% ipython --no-banner

In [1]: import numpy as np

In [2]: from numpy import linalg as LA

In [3]: np.set_printoptions(suppress=True, linewidth=140)

In [4]: data = np.load("arr.npy")

In [5]: data
Out[5]: 
array([[-2,  3,  0,  1],
       [ 3, -3,  1, -2],
       [ 3, -2, -1,  2],
       [ 2, -1, -2,  3],
       [ 0, -3, -3,  3],
       [ 1, -1,  1,  2]])

In [6]: O, Rm = LA.qr(data)

In [7]: np.round(O @ Rm, 2) + 0
Out[7]: 
array([[-2.,  3.,  0.,  1.],
       [ 3., -3.,  1., -2.],
       [ 3., -2., -1.,  2.],
       [ 2., -1., -2.,  3.],
       [ 0., -3., -3.,  3.],
       [ 1., -1.,  1.,  2.]])

In [8]: np.round(O.T @ O, 2) + 0
Out[8]: 
array([[1., 0., 0., 0.],
       [0., 1., 0., 0.],
       [0., 0., 1., 0.],
       [0., 0., 0., 1.]])

In [9]: np.round(np.abs(np.diag(Rm)), 2)
Out[9]: array([5.2 , 3.42, 3.5 , 3.42])

In [10]: out = np.c_[data[:, :1] @ np.array([[6]]), np.array([-1, -1, 0, -2, -2, 2])]

In [11]: out
Out[11]: 
array([[-12,  -1],
       [ 18,  -1],
       [ 18,   0],
       [ 12,  -2],
       [  0,  -2],
       [  6,   2]])

In [12]: LA.matrix_rank(out)
Out[12]: np.int64(2)

In [13]: LA.matrix_rank(np.c_[data, out])
Out[13]: np.int64(5)

In [14]: x0 = np.array([-1, 1])

In [15]: y = out @ x0

In [16]: np.round(LA.lstsq(out, y)[0], 2)
Out[16]: array([-1.,  1.])

In [17]: rng = np.random.default_rng(4313)

In [18]: y = y + 0.05 * rng.normal(size=6)

In [19]: y.round(2)
Out[19]: array([ 11.08, -19.06, -18.  , -14.03,  -2.08,  -4.04])

In [20]: b, *_ = LA.lstsq(out, y)

In [21]: np.round(LA.norm(y - out @ b), 2)
Out[21]: np.float64(0.11)

In [22]: b.round(2)
Out[22]: array([-1.  ,  1.01])

In [23]: u = np.array([1, 7, 0])

In [24]: np.convolve(data[2], u)
Out[24]: array([  3,  19, -15,  -5,  14,   0])

In [25]: np.array([np.convolve(row, u, "same") for row in data])
Out[25]: 
array([[-11,  21,   1,   7],
       [ 18, -20,   5, -14],
       [ 19, -15,  -5,  14],
       [ 13,  -9, -11,  21],
       [ -3, -24, -18,  21],
       [  6,  -6,   9,  14]])
